$ ipython --no-banner

In [1]: import numpy as np

In [2]: import numpy.linalg as la

In [3]: np.set_printoptions(precision=2, suppress=True, linewidth=100)

In [4]: E = np.load("m.npy")

In [5]: print(E)
[[ 2.6  1.6 -1.3  0.3]
 [ 0.1  1.3  0.7 -0.5]
 [-0.9  0.6 -0.7  0.2]
 [ 0.3 -0.6  1.5  2. ]]

In [6]: W1 = np.array([[0, 0, 2, -3, 3],
   ...:     [-1, 0, 5, 3, -4],
   ...:     [-3, 1, -2, 4, 2],
   ...:     [4, 2, 3, -1, 3]])

In [7]: coef = np.array([2, 2, -2, -1, 2])

In [8]: H = np.maximum(E @ W1 + coef, 0)

In [9]: print(H)
[[ 5.5  1.3 14.7  0.   1.7]
 [ 0.   1.7  1.8  5.9  0. ]
 [ 4.3  1.7  1.2  0.5  0. ]
 [ 6.1  7.5  0.   0.3 14.3]]

In [10]: print((H > 0).mean(axis=0))
[0.75 1.   0.75 0.75 0.5 ]

In [11]: basis = np.array([[2, 4], [2, 2], [2, 0], [4, 4], [1, 4]])

In [12]: print((H @ basis).round(6).argmax(axis=1))
[0 0 1 1]

In [13]: print(H @ basis)
[[44.7 31.4]
 [30.6 27. ]
 [16.4 22.6]
 [42.7 97.8]]

In [14]: rng = np.random.default_rng(79625)

In [15]: out = E + rng.integers(-2, 3, (4, 2)) @ rng.integers(-2, 3, (2, 4))

In [16]: print(out)
[[ 3.6  3.6 -0.3  2.3]
 [-0.9  5.3  5.7  5.5]
 [-2.9 -3.4 -2.7 -3.8]
 [ 2.3 -2.6 -2.5 -2. ]]

In [17]: print(np.round(la.svd(out - E, compute_uv=False), 2) + 0)
[12.38  3.83  0.    0.  ]

In [18]: print(np.abs(out - E).sum(axis=1))
[ 6. 16. 12. 12.]

In [19]: print([round(float(x), 2) for x in la.svd(out, compute_uv=False)[:3]])
[12.34, 5.66, 1.61]

In [20]: print(la.cond(out) > 100)
True

In [21]: print(np.round(la.norm(E[0], 1), 2), round(la.norm(E[0], np.inf), 2))
5.8 2.6

In [22]: print(E[0] @ E[1])
1.28

In [23]: print(np.round(la.norm(E, 1), 2), np.round(la.norm(E, np.inf), 2))
4.2 5.8

In [24]: print(la.norm(E, axis=1))
[3.33 1.56 1.3  2.59]

In [25]: print(la.norm(E, axis=0))
[2.77 2.23 2.22 2.09]

In [26]: print(la.norm(E, axis=1).argmax())
0

In [27]: print(round(float(la.norm(E, 2)), 2))
3.43

In [28]: print(round(float(la.det(E.T)), 2))
-15.11

In [29]: print(round(float(la.eigvals(E).sum().real), 2))
5.2

In [30]: print(la.eigvals(E))
[-1.48  2.87  1.65  2.16]

In [31]: print(round(float(la.det(E[::-1])), 2))
-15.11

In [32]: feats = np.array([[9.92, 9.71, 0.42],
    ...:     [10.89, 8.66, -0.66],
    ...:     [12.55, 9.84, 1.8],
    ...:     [8.55, 9.86, 0.5],
    ...:     [10.57, 10.02, -0.21],
    ...:     [10.39, 9.5, -0.12],
    ...:     [10.65, 11.42, -0.75],
    ...:     [11.14, 10.36, 1.17],
    ...:     [9.89, 9.68, 1.29],
    ...:     [9.81, 10.35, -0.34],
    ...:     [9.66, 10.45, 0.5]])

In [33]: print(feats)
[[ 9.92  9.71  0.42]
 [10.89  8.66 -0.66]
 [12.55  9.84  1.8 ]
 [ 8.55  9.86  0.5 ]
 [10.57 10.02 -0.21]
 [10.39  9.5  -0.12]
 [10.65 11.42 -0.75]
 [11.14 10.36  1.17]
 [ 9.89  9.68  1.29]
 [ 9.81 10.35 -0.34]
 [ 9.66 10.45  0.5 ]]

In [34]: out = np.array([[0, 0], [1, 1], [2, 1]])

In [35]: print(np.einsum("ij,ij->i", feats, feats))
[192.87 194.02 257.57 170.57 212.17 198.22 244.4  232.8  193.18 203.47 202.77]

In [36]: print(la.matrix_rank(feats @ out))
2

In [37]: vec = np.array([4, 5, 6, 2])

In [38]: rhs = E @ vec

In [39]: coef, lr = np.zeros(4), 1 / la.norm(E, 2) ** 2

In [40]: for i in range(5):
    ...:     coef -= lr * E.T @ (E @ coef - rhs)
    ...:     if i % 1 == 0: print(i, round(la.norm(E @ coef - rhs), 2))
    ...: 
0 10.16
1 7.09
2 5.46
3 4.36
4 3.54

In [41]: print(coef)
[4.07 3.55 4.21 2.64]

In [42]: basis = feats[[0, 3]].astype(float)

In [43]: for _ in range(5):
    ...:     z = la.norm(feats[:, None] - basis, axis=-1).argmin(axis=1)
    ...:     basis = np.array([feats[z == j].mean(axis=0) for j in range(2)])
    ...: 

In [44]: print(z)
[0 0 0 1 0 0 0 0 0 0 0]

In [45]: print(np.bincount(z))
[10  1]

In [46]: m1 = np.load("mat.npy")

In [47]: print(m1)
[[-1.68 -0.96]
 [ 0.35  0.2 ]
 [-0.21 -0.12]
 [ 0.98  0.56]]

In [48]: out = m1 / np.sqrt((m1 ** 2).mean(axis=1, keepdims=True))

In [49]: print(la.norm(out, axis=1))
[1.41 1.41 1.41 1.41]

In [50]: print(m1 - m1.mean(axis=1, keepdims=True))
[[-0.36  0.36]
 [ 0.07 -0.08]
 [-0.05  0.04]
 [ 0.21 -0.21]]

In [51]: vec = np.array([7, 4])

In [52]: print((m1 * vec).sum(axis=1))
[-15.6    3.25  -1.95   9.1 ]

In [53]: print(la.norm(m1 @ vec) <= la.norm(m1, 2) * la.norm(vec) + 1e-9)
True

In [54]: print(np.einsum("ij,j->i", m1, vec))
[-15.6    3.25  -1.95   9.1 ]

In [55]: arr = np.load("arr.npy")

In [56]: print(arr)
[[ 11.03   6.34  -3.23]
 [ 11.24   6.41  -3.28]
 [  5.11   4.37  -1.91]
 [  0.3    2.77  -0.85]
 [-11.22  -1.07   1.72]
 [  0.15   2.72  -0.81]
 [  3.5    3.83  -1.56]
 [ -1.41   2.2   -0.47]
 [ -9.8   -0.6    1.4 ]
 [ -8.93  -0.31   1.21]
 [  1.18   3.06  -1.04]
 [ -9.47  -0.49   1.33]
 [ -4.33   1.22   0.19]
 [  1.02   3.01  -1.01]
 [ -9.48  -0.49   1.33]
 [  0.61   2.87  -0.91]]

In [57]: # rank 2

In [58]: gram = arr.T @ arr

In [59]: print((arr @ arr.T).shape)
(16, 16)

In [60]: print(np.round(np.trace(gram), 2), round((arr ** 2).sum(), 2))
998.05 998.05

In [61]: print(np.round(la.svd(arr, compute_uv=False) ** 2, 2) + 0)
[890.48 107.57   0.  ]

In [62]: print(np.round(la.eigvalsh(gram)[::-1], 2) + 0)
[890.48 107.57   0.  ]

In [63]: print(np.allclose(gram, gram.T))
True

In [64]: print(la.matrix_rank(gram))
2

In [65]: th = np.radians(15)

In [66]: r_ = np.eye(3)

In [67]: r_[1, 1] = r_[0, 0] = np.cos(th)

In [68]: r_[1, 0], r_[0, 1] = -np.sin(th), np.sin(th)

In [69]: print(r_)
[[ 0.97  0.26  0.  ]
 [-0.26  0.97  0.  ]
 [ 0.    0.    1.  ]]

In [70]: out = arr @ r_.T

In [71]: print(np.abs(out - arr).max(axis=0))
[1.28 3.13 0.  ]

In [72]: print(np.round(la.det(r_), 2), np.round(np.trace(r_), 2))
1.0 2.93

In [73]: data = np.load("case4.npy")

In [74]: print(data)
[[ 0.    0.88 -0.46  0.05]
 [-0.55  0.13  0.33  0.75]
 [ 0.09 -0.43 -0.76  0.48]
 [ 0.83  0.13  0.31  0.45]]

In [75]: t3 = np.stack([data, -2 * data, data[::-1]])

In [76]: print(t3.shape)
(3, 4, 4)

In [77]: print(t3.sum(axis=0))
[[ 0.83 -0.75  0.77  0.4 ]
 [ 0.64 -0.56 -1.09 -0.27]
 [-0.64  0.56  1.09  0.27]
 [-0.83  0.75 -0.77 -0.4 ]]

In [78]: print(np.round(np.einsum("bij,cij->bc", t3, t3), 2) + 0)
[[ 4. -8.  0.]
 [-8. 16.  0.]
 [ 0.  0.  4.]]

In [79]: print(la.matrix_rank(t3))
[4 4 4]

In [80]: print(la.matrix_power(data, 2))
[[-0.49  0.32  0.66  0.47]
 [ 0.58 -0.51  0.28  0.57]
 [ 0.56  0.42  0.54 -0.47]
 [ 0.33  0.68 -0.44  0.49]]

In [81]: print(np.round(la.det(data), 2))
-1.0

In [82]: print(np.allclose(data, data.T))
False

In [83]: z = arr[:, 0] > np.median(arr[:, 0])

In [84]: r0 = arr[z].mean(axis=0) - arr[~z].mean(axis=0)

In [85]: print(round((((arr - arr.mean(axis=0)) @ r0 > 0) == z).mean(), 2))
0.94

In [86]: print(r0)
[11.06  3.69 -2.46]

In [87]: out = np.array([[8, 9, 3], [3, -4, 8], [3, -3, 7], [9, 9, -4]])

In [88]: print(np.einsum("ik,kj->ji", data, out))
[[  1.73   3.75   1.49  11.99]
 [ -1.68   0.27   9.14  10.03]
 [  3.62  -1.28 -10.39   3.92]]

In [89]: print(la.matrix_rank(data @ out))
3

In [90]: print(np.einsum("ij,ij->i", data, data))
[1. 1. 1. 1.]

In [91]: print(data @ out)
[[  1.73  -1.68   3.62]
 [  3.75   0.27  -1.28]
 [  1.49   9.14 -10.39]
 [ 11.99  10.03   3.92]]

In [92]: print(np.einsum("ij->j", data))
[ 0.37  0.72 -0.58  1.73]

In [93]: print(out.T @ data.T)
[[  1.73   3.75   1.49  11.99]
 [ -1.68   0.27   9.14  10.03]
 [  3.62  -1.28 -10.39   3.92]]

In [94]: print(np.einsum("ik,kj->ij", data, out))
[[  1.73  -1.68   3.62]
 [  3.75   0.27  -1.28]
 [  1.49   9.14 -10.39]
 [ 11.99  10.03   3.92]]

In [95]: print(la.matrix_rank(np.vstack([data, out.T])))
4

In [96]: W1 = np.array([[0, 2, 3, 1], [0, 3, 1, 1], [0, 3, 1, 0], [1, 1, 1, 0]])

In [97]: coef = np.array([3, 5, 2, 5])

In [98]: H = np.maximum(data @ W1 + coef, 0)

In [99]: print((H > 0).astype(int))
[[1 1 1 1]
 [1 1 1 1]
 [1 1 1 1]
 [1 1 1 1]]

In [100]: print(la.matrix_rank(H))
4

In [101]: basis = np.array([[5, 4, 5], [3, 2, 7], [8, 4, 3], [2, 8, 7]])

In [102]: print((H @ basis).round(6).argmax(axis=1))
[2 2 2 2]

In [103]: print(H @ basis)
[[ 65.75  81.8  108.06]
 [ 58.54  69.97  97.8 ]
 [ 45.58  61.71  69.46]
 [ 97.47  99.87 134.14]]

In [104]: mat = np.loadtxt("w.csv", delimiter=",")

In [105]: print(mat)
[[-0.37  0.23 -0.12  0.89]
 [ 0.69 -0.55  0.13  0.44]
 [ 0.57  0.58 -0.58  0.01]
 [ 0.24  0.55  0.79  0.07]]

In [106]: P = np.triu(np.array([[0, 2, 2, 2], [0, 2, 0, 0], [2, 2, 3, 2], [3, 1, 3, 3]]), 1) + np.eye(4)

In [107]: out = P @ mat @ la.inv(P)

In [108]: print(round(la.det(out), 2))
-1.0

In [109]: print(out)
[[ 2.65 -3.91 -4.72  6.07]
 [ 0.69 -1.94 -1.25  1.56]
 [ 1.06 -0.43 -1.11  0.24]
 [ 0.24  0.06  0.31 -1.04]]

In [110]: X = np.array([[0, 1, 0], [1, 0, 0], [0, 0, 1]])

In [111]: print(np.all(la.eigvalsh(X) > 0))
False

In [112]: print(round(float(la.eigvalsh(X).min()), 2))
-1.0

In [113]: vec = np.array([1, -3, -1, -2])

In [114]: print(np.round(la.det(mat), 2))
-1.0

In [115]: print(round(float(la.norm(vec)), 2), round(float(la.norm(mat @ vec)), 2))
3.87 3.87

In [116]: print(la.inv(mat))
[[-0.37  0.69  0.57  0.24]
 [ 0.23 -0.55  0.58  0.55]
 [-0.12  0.13 -0.58  0.79]
 [ 0.89  0.44  0.01  0.07]]

In [117]: print([p for p in range(1, 25) if np.allclose(la.matrix_power(mat, p), np.eye(4))])
[]

In [118]: print(4 - la.matrix_rank(mat - np.eye(4), tol=1e-8))
1

In [119]: print(np.abs(la.eigvals(mat)))
[1. 1. 1. 1.]

In [120]: print(X @ X)
[[1 0 0]
 [0 1 0]
 [0 0 1]]

In [121]: print(np.allclose(X, X.T))
True

In [122]: print(round(np.abs(la.eigvals(X)).max(), 2))
1.0

In [123]: print(round(float(la.det(X)), 2))
-1.0

In [124]: print(np.allclose(X @ X.T, X.T @ X))
True

In [125]: O = X.astype(float).copy()

In [126]: for j in range(3):
     ...:     O[:, j] -= O[:, :j] @ (O[:, :j].T @ O[:, j])
     ...:     O[:, j] /= la.norm(O[:, j])
     ...: 

In [127]: print(O.T @ X)
[[1. 0. 0.]
 [0. 1. 0.]
 [0. 0. 1.]]

In [128]: W0 = np.load("out6.npy")

In [129]: print(W0)
[[ 2 -1  0 -2]
 [ 0 -1  1  2]
 [ 0  0  2  0]
 [ 0  0  0  1]]

In [130]: print(np.einsum("ij,ji->", W0, W0))
10

In [131]: print(la.eigvals(W0))
[ 2. -1.  2.  1.]

In [132]: print(np.kron(np.eye(2, dtype=int), W0))
[[ 2 -1  0 -2  0  0  0  0]
 [ 0 -1  1  2  0  0  0  0]
 [ 0  0  2  0  0  0  0  0]
 [ 0  0  0  1  0  0  0  0]
 [ 0  0  0  0  2 -1  0 -2]
 [ 0  0  0  0  0 -1  1  2]
 [ 0  0  0  0  0  0  2  0]
 [ 0  0  0  0  0  0  0  1]]

In [133]: print(W0.reshape(2, -1))
[[ 2 -1  0 -2  0 -1  1  2]
 [ 0  0  2  0  0  0  0  1]]

In [134]: print(W0.reshape(-1, 2))
[[ 2 -1]
 [ 0 -2]
 [ 0 -1]
 [ 1  2]
 [ 0  0]
 [ 2  0]
 [ 0  0]
 [ 0  1]]

In [135]: t3 = W0.reshape(4, 2, -1)

In [136]: print(np.einsum("ihd,jhd->hij", t3, t3).shape)
(2, 4, 4)

In [137]: print(np.einsum("ihd,ihd->ih", t3, t3))
[[5 4]
 [1 5]
 [0 4]
 [0 1]]

In [138]: out = W0[0, 0] * W0[1:] - np.outer(W0[1:, 0], W0[0])

In [139]: print(out)
[[ 0 -2  2  4]
 [ 0  0  4  0]
 [ 0  0  0  2]]

In [140]: print(np.flatnonzero(~out.round(6).any(axis=1)))
[]

In [141]: print(la.matrix_rank(out), la.matrix_rank(W0))
3 4
